>>> import numpy as np
>>> np.set_printoptions(precision=2, suppress=True, linewidth=140)
>>> def rd(a):
...     return np.round(a, 2) + 0
... 
>>> K = np.loadtxt("x.csv", delimiter=",")
>>> K
array([[4., 1., 1., 1., 1., 1., 1., 1., 1., 1.],
       [1., 4., 1., 1., 1., 1., 1., 1., 1., 1.],
       [1., 1., 4., 1., 1., 1., 1., 1., 1., 1.],
       [1., 1., 1., 4., 1., 1., 1., 1., 1., 1.],
       [1., 1., 1., 1., 4., 1., 1., 1., 1., 1.],
       [1., 1., 1., 1., 1., 4., 1., 1., 1., 1.],
       [1., 1., 1., 1., 1., 1., 4., 1., 1., 1.],
       [1., 1., 1., 1., 1., 1., 1., 4., 1., 1.],
       [1., 1., 1., 1., 1., 1., 1., 1., 4., 1.],
       [1., 1., 1., 1., 1., 1., 1., 1., 1., 4.]])
>>> np.sort(np.abs(np.fft.fft(K[0]))), rd(np.sort(np.linalg.svd(K, compute_uv=False)))
(array([ 3.,  3.,  3.,  3.,  3.,  3.,  3.,  3.,  3., 13.]), array([ 3.,  3.,  3.,  3.,  3.,  3.,  3.,  3.,  3., 13.]))
>>> K @ (-1.0) ** np.arange(10)
array([ 3., -3.,  3., -3.,  3., -3.,  3., -3.,  3., -3.])
>>> ev, evecs = np.linalg.eigh(K)
>>> rd(evecs.T @ K @ evecs)
array([[ 3.,  0.,  0.,  0.,  0.,  0.,  0.,  0.,  0.,  0.],
       [ 0.,  3.,  0.,  0.,  0.,  0.,  0.,  0.,  0.,  0.],
       [ 0.,  0.,  3.,  0.,  0.,  0.,  0.,  0.,  0.,  0.],
       [ 0.,  0.,  0.,  3.,  0.,  0.,  0.,  0.,  0.,  0.],
       [ 0.,  0.,  0.,  0.,  3.,  0.,  0.,  0.,  0.,  0.],
       [ 0.,  0.,  0.,  0.,  0.,  3.,  0.,  0.,  0.,  0.],
       [ 0.,  0.,  0.,  0.,  0.,  0.,  3.,  0.,  0.,  0.],
       [ 0.,  0.,  0.,  0.,  0.,  0.,  0.,  3.,  0.,  0.],
       [ 0.,  0.,  0.,  0.,  0.,  0.,  0.,  0.,  3.,  0.],
       [ 0.,  0.,  0.,  0.,  0.,  0.,  0.,  0.,  0., 13.]])
>>> rd(evecs @ np.diag(ev) @ evecs.T)
array([[4., 1., 1., 1., 1., 1., 1., 1., 1., 1.],
       [1., 4., 1., 1., 1., 1., 1., 1., 1., 1.],
       [1., 1., 4., 1., 1., 1., 1., 1., 1., 1.],
       [1., 1., 1., 4., 1., 1., 1., 1., 1., 1.],
       [1., 1., 1., 1., 4., 1., 1., 1., 1., 1.],
       [1., 1., 1., 1., 1., 4., 1., 1., 1., 1.],
       [1., 1., 1., 1., 1., 1., 4., 1., 1., 1.],
       [1., 1., 1., 1., 1., 1., 1., 4., 1., 1.],
       [1., 1., 1., 1., 1., 1., 1., 1., 4., 1.],
       [1., 1., 1., 1., 1., 1., 1., 1., 1., 4.]])
>>> np.abs(evecs[:, -1]).round(6).argmax()
np.int64(0)
>>> x = np.ones(10)
>>> for _ in range(7):
...     x = K @ x
...     x /= np.linalg.norm(x)
...     print(round(x @ K @ x, 2))
... 
13.0
13.0
13.0
13.0
13.0
13.0
13.0
>>> rd(np.linalg.eigvalsh(K)[-1])
np.float64(13.0)
>>> rd(x)
array([0.32, 0.32, 0.32, 0.32, 0.32, 0.32, 0.32, 0.32, 0.32, 0.32])
>>> O, evecs = np.linalg.qr(K[:, :7])[0], np.linalg.qr(K[:, 7:])[0]
>>> sigma = np.linalg.svd(O.T @ evecs, compute_uv=False)
>>> rd(np.degrees(np.arccos(sigma.clip(0, 1))))
array([28.01, 90.  , 90.  ])
>>> rd(np.linalg.norm(O @ O.T - evecs @ evecs.T, 2))
np.float64(1.0)
>>> (sigma > 0.9).sum()
np.int64(0)
>>> feats = np.load("layer6.npy")
>>> feats
array([[1.  , 0.5 , 0.25],
       [0.5 , 1.  , 0.5 ],
       [0.25, 0.5 , 1.  ]])
>>> A2 = np.linalg.inv(K)
>>> rd(A2)
array([[ 0.31, -0.03, -0.03, -0.03, -0.03, -0.03, -0.03, -0.03, -0.03, -0.03],
       [-0.03,  0.31, -0.03, -0.03, -0.03, -0.03, -0.03, -0.03, -0.03, -0.03],
       [-0.03, -0.03,  0.31, -0.03, -0.03, -0.03, -0.03, -0.03, -0.03, -0.03],
       [-0.03, -0.03, -0.03,  0.31, -0.03, -0.03, -0.03, -0.03, -0.03, -0.03],
       [-0.03, -0.03, -0.03, -0.03,  0.31, -0.03, -0.03, -0.03, -0.03, -0.03],
       [-0.03, -0.03, -0.03, -0.03, -0.03,  0.31, -0.03, -0.03, -0.03, -0.03],
       [-0.03, -0.03, -0.03, -0.03, -0.03, -0.03,  0.31, -0.03, -0.03, -0.03],
       [-0.03, -0.03, -0.03, -0.03, -0.03, -0.03, -0.03,  0.31, -0.03, -0.03],
       [-0.03, -0.03, -0.03, -0.03, -0.03, -0.03, -0.03, -0.03,  0.31, -0.03],
       [-0.03, -0.03, -0.03, -0.03, -0.03, -0.03, -0.03, -0.03, -0.03,  0.31]])
>>> (np.abs(A2) > 1e-9).astype(int)
array([[1, 1, 1, 1, 1, 1, 1, 1, 1, 1],
       [1, 1, 1, 1, 1, 1, 1, 1, 1, 1],
       [1, 1, 1, 1, 1, 1, 1, 1, 1, 1],
       [1, 1, 1, 1, 1, 1, 1, 1, 1, 1],
       [1, 1, 1, 1, 1, 1, 1, 1, 1, 1],
       [1, 1, 1, 1, 1, 1, 1, 1, 1, 1],
       [1, 1, 1, 1, 1, 1, 1, 1, 1, 1],
       [1, 1, 1, 1, 1, 1, 1, 1, 1, 1],
       [1, 1, 1, 1, 1, 1, 1, 1, 1, 1],
       [1, 1, 1, 1, 1, 1, 1, 1, 1, 1]])
>>> rd(np.linalg.inv(A2))
array([[4., 1., 1., 1., 1., 1., 1., 1., 1., 1.],
       [1., 4., 1., 1., 1., 1., 1., 1., 1., 1.],
       [1., 1., 4., 1., 1., 1., 1., 1., 1., 1.],
       [1., 1., 1., 4., 1., 1., 1., 1., 1., 1.],
       [1., 1., 1., 1., 4., 1., 1., 1., 1., 1.],
       [1., 1., 1., 1., 1., 4., 1., 1., 1., 1.],
       [1., 1., 1., 1., 1., 1., 4., 1., 1., 1.],
       [1., 1., 1., 1., 1., 1., 1., 4., 1., 1.],
       [1., 1., 1., 1., 1., 1., 1., 1., 4., 1.],
       [1., 1., 1., 1., 1., 1., 1., 1., 1., 4.]])
>>> rd(np.linalg.det(K) * A2)
array([[78732., -6561., -6561., -6561., -6561., -6561., -6561., -6561., -6561., -6561.],
       [-6561., 78732., -6561., -6561., -6561., -6561., -6561., -6561., -6561., -6561.],
       [-6561., -6561., 78732., -6561., -6561., -6561., -6561., -6561., -6561., -6561.],
       [-6561., -6561., -6561., 78732., -6561., -6561., -6561., -6561., -6561., -6561.],
       [-6561., -6561., -6561., -6561., 78732., -6561., -6561., -6561., -6561., -6561.],
       [-6561., -6561., -6561., -6561., -6561., 78732., -6561., -6561., -6561., -6561.],
       [-6561., -6561., -6561., -6561., -6561., -6561., 78732., -6561., -6561., -6561.],
       [-6561., -6561., -6561., -6561., -6561., -6561., -6561., 78732., -6561., -6561.],
       [-6561., -6561., -6561., -6561., -6561., -6561., -6561., -6561., 78732., -6561.],
       [-6561., -6561., -6561., -6561., -6561., -6561., -6561., -6561., -6561., 78732.]])
>>> rd(np.linalg.slogdet(K)[0])
np.float64(1.0)
>>> np.allclose(A2, K.T)
False
